$ ipython --no-banner

In [1]: import numpy as np

In [2]: from numpy import linalg as LA

In [3]: np.set_printoptions(suppress=True, linewidth=160)

In [4]: F = np.load("case8.npy")

In [5]: F.round(1)
Out[5]: 
array([[-0.9, -1.3, -4. , -2.6, -3.5, -6. , -5.1],
       [ 4.7, -5.3,  4.9,  2.3,  1.3,  2.1,  3.7],
       [-4.9,  5.9, -4.7, -2.1, -0.9, -1.4, -3.3],
       [ 5.3, -7.3,  3.7,  1.3, -0.5, -1. ,  1.5],
       [-4.3,  7.3, -1. ,  0.3,  2.4,  4.3,  1.5],
       [-1.3,  4.3,  2.4,  1.9,  3.6,  6.2,  4.3],
       [-2.5,  5.6,  1.3,  1.4,  3.4,  5.9,  3.6],
       [ 3.4, -6.6, -0.2, -0.9, -3. , -5.3, -2.7],
       [-2.3,  5.4,  1.5,  1.5,  3.4,  5.9,  3.7],
       [-4.6,  7.6, -1.7, -0.1,  2. ,  3.7,  0.9],
       [ 4.1, -7.2,  0.7, -0.4, -2.6, -4.6, -1.8],
       [-0.8, -1.4, -4. , -2.6, -3.6, -6. , -5.1]])

In [6]: np.round(F @ LA.pinv(F) @ F, 1)
Out[6]: 
array([[-0.9, -1.3, -4. , -2.6, -3.5, -6. , -5.1],
       [ 4.7, -5.3,  4.9,  2.3,  1.3,  2.1,  3.7],
       [-4.9,  5.9, -4.7, -2.1, -0.9, -1.4, -3.3],
       [ 5.3, -7.3,  3.7,  1.3, -0.5, -1. ,  1.5],
       [-4.3,  7.3, -1. ,  0.3,  2.4,  4.3,  1.5],
       [-1.3,  4.3,  2.4,  1.9,  3.6,  6.2,  4.3],
       [-2.5,  5.6,  1.3,  1.4,  3.4,  5.9,  3.6],
       [ 3.4, -6.6, -0.2, -0.9, -3. , -5.3, -2.7],
       [-2.3,  5.4,  1.5,  1.5,  3.4,  5.9,  3.7],
       [-4.6,  7.6, -1.7, -0.1,  2. ,  3.7,  0.9],
       [ 4.1, -7.2,  0.7, -0.4, -2.6, -4.6, -1.8],
       [-0.8, -1.4, -4. , -2.6, -3.6, -6. , -5.1]])

In [7]: rng = np.random.default_rng(381791)

In [8]: E = np.triu(rng.random((6, 6)) < 0.4, 1).astype(int)

In [9]: E = E + E.T

In [10]: E
Out[10]: 
array([[0, 1, 1, 1, 0, 0],
       [1, 0, 1, 0, 0, 1],
       [1, 1, 0, 0, 0, 1],
       [1, 0, 0, 0, 0, 0],
       [0, 0, 0, 0, 0, 1],
       [0, 1, 1, 0, 1, 0]])

In [11]: idx = rng.permutation(6)

In [12]: Y = E[:, idx] * rng.choice([-1, 1], 6)

In [13]: Y
Out[13]: 
array([[ 0, -1,  1,  0,  1,  0],
       [-1,  0,  1,  0,  0, -1],
       [-1, -1,  0,  0,  0, -1],
       [-1,  0,  0,  0,  0,  0],
       [ 0,  0,  0,  0,  0, -1],
       [ 0, -1,  1,  1,  0,  0]])

In [14]: left, _, vt = LA.svd(E.T @ Y)

In [15]: np.round(LA.lstsq(E, Y)[0], 1) + 0
Out[15]: 
array([[-1.,  0.,  0.,  0.,  0.,  0.],
       [ 0., -1.,  0.,  0.,  0.,  0.],
       [ 0.,  0.,  1.,  0.,  0.,  0.],
       [ 0.,  0.,  0.,  0.,  1.,  0.],
       [ 0.,  0.,  0.,  1.,  0.,  0.],
       [ 0.,  0.,  0.,  0.,  0., -1.]])

In [16]: vals, vecs = LA.eigh(E)

In [17]: (vals > 1e-8).sum(), (vals < -1e-8).sum()
Out[17]: (np.int64(3), np.int64(3))

In [18]: np.round(LA.eigvalsh(E @ E), 1) + 0
Out[18]: array([0. , 1. , 1. , 1. , 3.6, 7.3])

In [19]: np.unique(vals.round(6) + 0, return_counts=True)[1]
Out[19]: array([1, 2, 1, 1, 1])

In [20]: np.round(vecs.T @ E @ vecs, 1) + 0
Out[20]: 
array([[-1.9,  0. ,  0. ,  0. ,  0. ,  0. ],
       [ 0. , -1. ,  0. ,  0. ,  0. ,  0. ],
       [ 0. ,  0. , -1. ,  0. ,  0. ,  0. ],
       [ 0. ,  0. ,  0. ,  0.2,  0. ,  0. ],
       [ 0. ,  0. ,  0. ,  0. ,  1. ,  0. ],
       [ 0. ,  0. ,  0. ,  0. ,  0. ,  2.7]])

In [21]: np.round(LA.svd(E, compute_uv=False), 1)
Out[21]: array([2.7, 1.9, 1. , 1. , 1. , 0.2])

In [22]: np.abs(vecs[:, -1]).round(6).argmax()
Out[22]: np.int64(1)

In [23]: np.round(np.abs(vecs[:, -1]), 1)
Out[23]: array([0.4, 0.5, 0.5, 0.2, 0.2, 0.4])

In [24]: x = np.array([1, 1, 3, 0, 0, 3])

In [25]: h1 = np.maximum(E @ x, 0)

In [26]: E * (h1 > 1e-9)[:, None]
Out[26]: 
array([[0, 1, 1, 1, 0, 0],
       [1, 0, 1, 0, 0, 1],
       [1, 1, 0, 0, 0, 1],
       [1, 0, 0, 0, 0, 0],
       [0, 0, 0, 0, 0, 1],
       [0, 1, 1, 0, 1, 0]])

In [27]: np.maximum(E @ x, 0) - np.maximum(-E @ x, 0)
Out[27]: array([4, 7, 5, 1, 3, 4])

In [28]: x = np.array([1, 2, 8, 9, 2, 7, 0])

In [29]: h1 = np.maximum(F @ x, 0)

In [30]: np.round(F * (h1 > 1e-9)[:, None], 1)
Out[30]: 
array([[-0. , -0. , -0. , -0. , -0. , -0. , -0. ],
       [ 4.7, -5.3,  4.9,  2.3,  1.3,  2.1,  3.7],
       [-0. ,  0. , -0. , -0. , -0. , -0. , -0. ],
       [ 5.3, -7.3,  3.7,  1.3, -0.5, -1. ,  1.5],
       [-4.3,  7.3, -1. ,  0.3,  2.4,  4.3,  1.5],
       [-1.3,  4.3,  2.4,  1.9,  3.6,  6.2,  4.3],
       [-2.5,  5.6,  1.3,  1.4,  3.4,  5.9,  3.6],
       [ 0. , -0. , -0. , -0. , -0. , -0. , -0. ],
       [-2.3,  5.4,  1.5,  1.5,  3.4,  5.9,  3.7],
       [-4.6,  7.6, -1.7, -0.1,  2. ,  3.7,  0.9],
       [ 0. , -0. ,  0. , -0. , -0. , -0. , -0. ],
       [-0. , -0. , -0. , -0. , -0. , -0. , -0. ]])

In [31]: np.round(F.T @ h1, 1)
Out[31]: array([-336. , 1240.1,  815.6,  633.8, 1133.9, 1942. , 1393.9])

In [32]: np.tanh(F @ x)
Out[32]: array([-1.,  1., -1.,  1.,  1.,  1.,  1., -1.,  1.,  1., -1., -1.])
